$ python -q
>>> import numpy as np
>>> import numpy.linalg as la
>>> np.set_printoptions(suppress=True, linewidth=160)
>>> B = np.array([[5, 9], [3, 2], [4, 1], [9, 2], [1, 9], [6, 1], [7, 0]])
>>> C = np.array([[2, 4, -5, 0, -2, -1, 2, -2, -3], [-5, 0, 0, -5, -5, 3, -5, -2, -2]])
>>> rng = np.random.default_rng(6201)
>>> X = B @ C + 0.05 * rng.normal(size=(7, 9))
>>> X.round(2)
array([[-35.09,  20.07, -25.  , -44.88, -54.98,  22.05, -34.96, -28.04, -32.99],
       [ -3.93,  11.93, -15.02, -10.01, -16.08,   3.08,  -3.98,  -9.99, -12.94],
       [  2.98,  15.95, -19.96,  -4.91, -12.95,  -1.01,   2.92,  -9.95, -14.06],
       [  8.04,  35.95, -45.  , -10.04, -27.95,  -3.06,   8.04, -21.99, -31.02],
       [-43.01,   3.99,  -5.11, -44.96, -46.99,  25.95, -43.03, -20.02, -20.94],
       [  6.96,  24.  , -30.01,  -5.01, -17.03,  -2.99,   7.06, -14.02, -20.05],
       [ 14.01,  27.99, -34.9 ,  -0.04, -14.12,  -6.93,  13.96, -14.07, -20.97]])
>>> W1 = np.array([[1, 2, 2],
...     [0, 0, 1],
...     [2, -2, -1],
...     [2, -2, 1],
...     [-2, 2, 0],
...     [2, -2, 2],
...     [0, 1, -2],
...     [-1, 2, 2],
...     [1, 0, 2]])
>>> b = np.array([2, 3, 9])
>>> act = np.maximum(X @ W1 + b, 0)
>>> act.round(2)
array([[ 0.  ,  0.  ,  0.  ],
       [ 0.  ,  0.  ,  0.  ],
       [ 0.  , 17.83,  0.  ],
       [ 0.  , 43.43,  0.  ],
       [ 3.83,  0.  ,  0.  ],
       [ 0.  , 37.9 ,  0.  ],
       [ 0.  , 72.33,  0.  ]])
>>> (act > 0).astype(int)
array([[0, 0, 0],
       [0, 0, 0],
       [0, 1, 0],
       [0, 1, 0],
       [1, 0, 0],
       [0, 1, 0],
       [0, 1, 0]])
>>> C = np.array([[-2, -1], [-3, -1], [4, 3]])
>>> np.round(act @ C, 2)
array([[   0.  ,    0.  ],
       [   0.  ,    0.  ],
       [ -53.5 ,  -17.83],
       [-130.29,  -43.43],
       [  -7.65,   -3.83],
       [-113.7 ,  -37.9 ],
       [-216.99,  -72.33]])
>>> K = np.loadtxt("mat.csv", delimiter=",")
>>> K.round(2)
array([[ 0.5 , -0.5 ,  0.28,  0.28,  0.28,  0.17, -0.5 ],
       [-0.5 ,  0.5 ,  0.28,  0.28,  0.28,  0.17, -0.5 ],
       [ 0.28,  0.28,  0.85, -0.15, -0.15, -0.09,  0.28],
       [ 0.28,  0.28, -0.15,  0.85, -0.15, -0.09,  0.28],
       [ 0.28,  0.28, -0.15, -0.15,  0.85, -0.09,  0.28],
       [ 0.17,  0.17, -0.09, -0.09, -0.09,  0.94,  0.17],
       [-0.5 , -0.5 ,  0.28,  0.28,  0.28,  0.17,  0.5 ]])
>>> w, evecs = la.eigh(K)
>>> np.round(la.eigvalsh(K + 5 * np.eye(7)), 2)
array([4., 6., 6., 6., 6., 6., 6.])
>>> np.round(evecs.T @ evecs, 2) + 0
array([[1., 0., 0., 0., 0., 0., 0.],
       [0., 1., 0., 0., 0., 0., 0.],
       [0., 0., 1., 0., 0., 0., 0.],
       [0., 0., 0., 1., 0., 0., 0.],
       [0., 0., 0., 0., 1., 0., 0.],
       [0., 0., 0., 0., 0., 1., 0.],
       [0., 0., 0., 0., 0., 0., 1.]])
>>> (w > 1e-8).sum(), (w < -1e-8).sum()
(np.int64(6), np.int64(1))
>>> np.round(evecs.T @ K @ evecs, 2) + 0
array([[-1.,  0.,  0.,  0.,  0.,  0.,  0.],
       [ 0.,  1.,  0.,  0.,  0.,  0.,  0.],
       [ 0.,  0.,  1.,  0.,  0.,  0.,  0.],
       [ 0.,  0.,  0.,  1.,  0.,  0.,  0.],
       [ 0.,  0.,  0.,  0.,  1.,  0.,  0.],
       [ 0.,  0.,  0.,  0.,  0.,  1.,  0.],
       [ 0.,  0.,  0.,  0.,  0.,  0.,  1.]])
>>> np.unique(w.round(6) + 0, return_counts=True)[1]
array([1, 6])
>>> idx = rng.permutation(7)
>>> B = K[:, idx] * rng.choice([-1, 1], 7)
>>> B.round(2)
array([[-0.5 , -0.28, -0.5 , -0.28,  0.28,  0.17,  0.5 ],
       [-0.5 , -0.28,  0.5 , -0.28,  0.28,  0.17, -0.5 ],
       [ 0.28, -0.85, -0.28,  0.15, -0.15, -0.09, -0.28],
       [ 0.28,  0.15, -0.28,  0.15,  0.85, -0.09, -0.28],
       [ 0.28,  0.15, -0.28, -0.85, -0.15, -0.09, -0.28],
       [ 0.17,  0.09, -0.17,  0.09, -0.09,  0.94, -0.17],
       [ 0.5 , -0.28,  0.5 , -0.28,  0.28,  0.17,  0.5 ]])
>>> U, _, vt = la.svd(K.T @ B)
>>> np.round(U @ vt, 2) + 0
array([[ 0.,  0., -1.,  0.,  0.,  0.,  0.],
       [ 0.,  0.,  0.,  0.,  0.,  0., -1.],
       [ 0., -1.,  0.,  0.,  0.,  0.,  0.],
       [ 0.,  0.,  0.,  0.,  1.,  0.,  0.],
       [ 0.,  0.,  0., -1.,  0.,  0.,  0.],
       [ 0.,  0.,  0.,  0.,  0.,  1.,  0.],
       [ 1.,  0.,  0.,  0.,  0.,  0.,  0.]])
>>> idx
array([6, 2, 0, 4, 3, 5, 1])
>>> Q, Rm = la.qr(K)
>>> np.allclose(Rm.T @ Rm, K.T @ K)
True
>>> abs(Rm[0, 0]), round(la.norm(K[:, 0]), 2)
(np.float64(1.0), np.float64(1.0))
>>> Rm.round(2) + 0
array([[-1.,  0.,  0.,  0.,  0.,  0.,  0.],
       [ 0., -1.,  0.,  0.,  0.,  0.,  0.],
       [ 0.,  0., -1.,  0.,  0.,  0.,  0.],
       [ 0.,  0.,  0., -1.,  0.,  0.,  0.],
       [ 0.,  0.,  0.,  0., -1.,  0.,  0.],
       [ 0.,  0.,  0.,  0.,  0., -1.,  0.],
       [ 0.,  0.,  0.,  0.,  0.,  0., -1.]])
>>> np.abs(np.diag(Rm))
array([1., 1., 1., 1., 1., 1., 1.])
>>> round(np.abs(la.eigvals(K)).max(), 2)
np.float64(1.0)
>>> np.allclose(K, K.T)
True
>>> np.trace(K)
np.float64(5.0)
>>> round(la.det(K), 2)
np.float64(-1.0)
>>> np.round((K + K.T) / 2, 2)
array([[ 0.5 , -0.5 ,  0.28,  0.28,  0.28,  0.17, -0.5 ],
       [-0.5 ,  0.5 ,  0.28,  0.28,  0.28,  0.17, -0.5 ],
       [ 0.28,  0.28,  0.85, -0.15, -0.15, -0.09,  0.28],
       [ 0.28,  0.28, -0.15,  0.85, -0.15, -0.09,  0.28],
       [ 0.28,  0.28, -0.15, -0.15,  0.85, -0.09,  0.28],
       [ 0.17,  0.17, -0.09, -0.09, -0.09,  0.94,  0.17],
       [-0.5 , -0.5 ,  0.28,  0.28,  0.28,  0.17,  0.5 ]])
>>> feats = np.load("dump.npy")
>>> feats
array([[-1,  0,  1,  2,  3,  4,  5,  6,  7],
       [ 8,  9, 10, 11, 12, 13, 14, 15, 16],
       [17, 18, 19, 20, 21, 22, 23, 24, 25],
       [26, 27, 28, 29, 30, 31, 32, 33, 34]])
>>> la.lstsq(feats[:-1].T, feats[-1])[2]
np.int32(2)
>>> np.unique(feats.round(6), axis=0).shape
(4, 9)
>>> np.abs(np.diag(la.qr(feats)[1])) > 1e-9
array([ True,  True, False, False])
>>> np.round(feats @ la.pinv(feats) @ feats, 2) + 0
array([[-1.,  0.,  1.,  2.,  3.,  4.,  5.,  6.,  7.],
       [ 8.,  9., 10., 11., 12., 13., 14., 15., 16.],
       [17., 18., 19., 20., 21., 22., 23., 24., 25.],
       [26., 27., 28., 29., 30., 31., 32., 33., 34.]])
>>> np.round(np.trace(la.pinv(feats) @ feats), 2)
np.float64(2.0)
>>> rk = la.matrix_rank(feats)
>>> rk
np.int64(2)
>>> N = la.svd(feats)[2][rk:].T
>>> la.matrix_rank(feats.T @ feats), la.matrix_rank(feats @ feats.T)
(np.int64(2), np.int64(2))
>>> np.allclose(feats @ N, 0)
True
>>> [int(la.matrix_rank(feats[:i])) for i in range(1, len(feats) + 1)]
[1, 2, 2, 2]
>>> [int(la.matrix_rank(feats[:, :j + 1])) for j in range(9)]
[1, 2, 2, 2, 2, 2, 2, 2, 2]
>>> u = np.array([-7, 6])
>>> np.correlate(feats[0], feats[1], "full")
array([-16, -15,   2,  34,  80, 139, 210, 292, 384, 364, 336, 301, 260, 214, 164, 111,  56])
>>> np.polyval(u, feats[0])
array([ 13,   6,  -1,  -8, -15, -22, -29, -36, -43])
>>> np.array([np.convolve(row, u, "same") for row in feats])
array([[   7,   -6,   -7,   -8,   -9,  -10,  -11,  -12,  -13],
       [ -56,  -15,  -16,  -17,  -18,  -19,  -20,  -21,  -22],
       [-119,  -24,  -25,  -26,  -27,  -28,  -29,  -30,  -31],
       [-182,  -33,  -34,  -35,  -36,  -37,  -38,  -39,  -40]])
>>> np.cross(feats[0, :3], feats[1, :3])
array([-9, 18, -9])
>>> U, sv, vt = la.svd(feats)
>>> np.argmax(sv[:-1] / (sv[1:] + 1e-6)) + 1
np.int64(2)
>>> B = U[:, :2] @ np.diag(sv[:2]) @ vt[:2]
>>> round(float(la.norm(feats - B) / la.norm(feats)), 2)
0.0
>>> round(np.abs(feats - B).max(), 2)
np.float64(0.0)
>>> J = np.array([[2, -2, 0, 0, 0, 0],
...     [-3, 3, 0, 0, 0, 0],
...     [1, -1, 0, 0, 0, 0],
...     [0, 0, 2, -2, 0, 0],
...     [0, 0, -3, 3, 0, 0],
...     [0, 0, 1, -1, 0, 0],
...     [0, 0, 0, 0, 2, -2],
...     [0, 0, 0, 0, -3, 3],
...     [0, 0, 0, 0, 1, -1]])
>>> rk = la.matrix_rank(J)
>>> rk
np.int64(3)
>>> N = la.svd(J)[2][rk:].T
>>> [int(la.matrix_rank(J[:, :j + 1])) for j in range(6)]
[1, 1, 2, 2, 3, 3]
>>> U, sv, vt = la.svd(J)
>>> evecs = vt[:(sv > 1e-8).sum()]
>>> x0 = J[0] + -1 * J[4] + rng.integers(2) * np.eye(6)[5]
>>> x0
array([ 2., -2.,  3., -3.,  0.,  0.])
>>> la.matrix_rank(np.vstack([J, x0]))
np.int64(3)
>>> np.round(np.diag(evecs.T @ evecs), 2)
array([0.5, 0.5, 0.5, 0.5, 0.5, 0.5])
>>> def softmax(z):
...     e = np.exp(z - z.max(axis=-1, keepdims=True))
...     return e / e.sum(axis=-1, keepdims=True)
... 
>>> np.round(softmax(10 * J[7]), 2) + 0
array([0., 0., 0., 0., 0., 1.])
>>> np.round(softmax(J[7] + 5), 2) + 0
array([0.04, 0.04, 0.04, 0.04, 0.  , 0.83])
>>> S = J @ J.T / np.sqrt(6)
>>> softmax(S).round(6).argmax(axis=1)
array([0, 1, 0, 3, 4, 3, 6, 7, 6])
>>> np.round(softmax(S)[7] @ J, 2)
array([ 0.  ,  0.  ,  0.  ,  0.  , -2.99,  2.99])
>>> A = np.load("x.npy")
>>> A
array([[0, 0, 1, 1, 0, 0, 0, 0, 1],
       [0, 0, 0, 0, 1, 1, 1, 0, 0],
       [1, 0, 0, 1, 0, 0, 0, 1, 1],
       [1, 0, 1, 0, 0, 0, 0, 1, 1],
       [0, 1, 0, 0, 0, 1, 1, 0, 0],
       [0, 1, 0, 0, 1, 0, 1, 0, 0],
       [0, 1, 0, 0, 1, 1, 0, 0, 0],
       [0, 0, 1, 1, 0, 0, 0, 0, 1],
       [1, 0, 1, 1, 0, 0, 0, 1, 0]])
>>> # row 7 repeats row 0
>>> rk = la.matrix_rank(A)
>>> rk
np.int64(8)
>>> N = la.svd(A)[2][rk:].T
>>> np.round(N @ N.T, 2) + 0
array([[ 0.5,  0. ,  0. ,  0. ,  0. ,  0. ,  0. , -0.5,  0. ],
       [ 0. ,  0. ,  0. ,  0. ,  0. ,  0. ,  0. ,  0. ,  0. ],
       [ 0. ,  0. ,  0. ,  0. ,  0. ,  0. ,  0. ,  0. ,  0. ],
       [ 0. ,  0. ,  0. ,  0. ,  0. ,  0. ,  0. ,  0. ,  0. ],
       [ 0. ,  0. ,  0. ,  0. ,  0. ,  0. ,  0. ,  0. ,  0. ],
       [ 0. ,  0. ,  0. ,  0. ,  0. ,  0. ,  0. ,  0. ,  0. ],
       [ 0. ,  0. ,  0. ,  0. ,  0. ,  0. ,  0. ,  0. ,  0. ],
       [-0.5,  0. ,  0. ,  0. ,  0. ,  0. ,  0. ,  0.5,  0. ],
       [ 0. ,  0. ,  0. ,  0. ,  0. ,  0. ,  0. ,  0. ,  0. ]])
>>> la.matrix_rank(A.T @ A), la.matrix_rank(A @ A.T)
(np.int64(8), np.int64(8))
>>> [int(la.matrix_rank(np.delete(A, i, axis=0))) for i in range(9)]
[8, 7, 7, 7, 7, 7, 7, 8, 7]
>>> np.allclose(A @ N, 0)
True
>>> [int(la.matrix_rank(A[:, :j + 1])) for j in range(9)]
[1, 2, 3, 4, 5, 6, 7, 7, 8]
>>> [int(la.matrix_rank(A[:i])) for i in range(1, len(A) + 1)]
[1, 2, 3, 4, 5, 6, 7, 7, 8]
>>> np.round(N[:, 0] / N[np.abs(N[:, 0]).round(6).argmax(), 0], 2) + 0
array([ 1.,  0.,  0.,  0.,  0.,  0.,  0., -1.,  0.])
>>> A @ A
array([[3, 0, 2, 2, 0, 0, 0, 3, 2],
       [0, 3, 0, 0, 2, 2, 2, 0, 0],
       [2, 0, 4, 3, 0, 0, 0, 2, 3],
       [2, 0, 3, 4, 0, 0, 0, 2, 3],
       [0, 2, 0, 0, 3, 2, 2, 0, 0],
       [0, 2, 0, 0, 2, 3, 2, 0, 0],
       [0, 2, 0, 0, 2, 2, 3, 0, 0],
       [3, 0, 2, 2, 0, 0, 0, 3, 2],
       [2, 0, 3, 3, 0, 0, 0, 2, 4]])
>>> np.trace(A @ A @ A) // 6
np.int64(11)
>>> L = np.diag(A.sum(axis=1)) - A
>>> la.matrix_rank(L)
np.int64(7)
>>> L
array([[ 3,  0, -1, -1,  0,  0,  0,  0, -1],
       [ 0,  3,  0,  0, -1, -1, -1,  0,  0],
       [-1,  0,  4, -1,  0,  0,  0, -1, -1],
       [-1,  0, -1,  4,  0,  0,  0, -1, -1],
       [ 0, -1,  0,  0,  3, -1, -1,  0,  0],
       [ 0, -1,  0,  0, -1,  3, -1,  0,  0],
       [ 0, -1,  0,  0, -1, -1,  3,  0,  0],
       [ 0,  0, -1, -1,  0,  0,  0,  3, -1],
       [-1,  0, -1, -1,  0,  0,  0, -1,  4]])
>>> round(la.det(L[1:, 1:]))
0
>>> np.round(np.trace(la.pinv(L) @ L), 2)
np.float64(7.0)
>>> np.abs(np.diag(la.qr(L)[1])) > 1e-9
array([ True,  True,  True,  True,  True,  True, False,  True, False])
>>> np.round(L @ la.pinv(L) @ L, 2) + 0
array([[ 3.,  0., -1., -1.,  0.,  0.,  0.,  0., -1.],
       [ 0.,  3.,  0.,  0., -1., -1., -1.,  0.,  0.],
       [-1.,  0.,  4., -1.,  0.,  0.,  0., -1., -1.],
       [-1.,  0., -1.,  4.,  0.,  0.,  0., -1., -1.],
       [ 0., -1.,  0.,  0.,  3., -1., -1.,  0.,  0.],
       [ 0., -1.,  0.,  0., -1.,  3., -1.,  0.,  0.],
       [ 0., -1.,  0.,  0., -1., -1.,  3.,  0.,  0.],
       [ 0.,  0., -1., -1.,  0.,  0.,  0.,  3., -1.],
       [-1.,  0., -1., -1.,  0.,  0.,  0., -1.,  4.]])
>>> la.lstsq(L[:-1].T, L[-1])[2]
np.int32(7)
>>> np.unique(L.round(6), axis=0).shape
(9, 9)
>>> W0 = np.load("a.npy")
>>> W0
array([[13.,  0.,  0.],
       [ 0.,  4.,  0.],
       [ 0.,  0.,  4.]])
>>> # row 0 is much longer than the rest
>>> U, sv, vt = la.svd(X)
>>> np.argmax(sv[:-1] / (sv[1:] + 1e-6)) + 1
np.int64(2)
>>> sv.round(2)
array([157.45,  96.58,   0.21,   0.18,   0.13,   0.09,   0.03])
>>> B = U[:, :2] @ np.diag(sv[:2]) @ vt[:2]
>>> la.matrix_rank(X, rtol=0.05)
np.int64(2)
>>> round(float(np.abs(X - B).max()), 2)
0.09
>>> w, evecs = la.eigh(W0)
>>> evecs.T @ W0 @ evecs
array([[ 4.,  0.,  0.],
       [ 0.,  4.,  0.],
       [ 0.,  0., 13.]])
>>> evecs.T @ evecs
array([[1., 0., 0.],
       [0., 1., 0.],
       [0., 0., 1.]])
>>> (w > 1e-8).sum(), (w < -1e-8).sum()
(np.int64(3), np.int64(0))
>>> np.round(la.eigvalsh(W0 @ W0), 2)
array([ 16.,  16., 169.])
>>> np.round(la.svd(W0, compute_uv=False), 2)
array([13.,  4.,  4.])
>>> w.sum(), np.trace(W0)
(np.float64(21.0), np.float64(21.0))
>>> x0 = np.array([0, 9, 1])
>>> y = W0 @ x0
>>> y
array([ 0., 36.,  4.])
>>> np.round(la.solve(W0, -1 * y), 2)
array([ 0., -9., -1.])
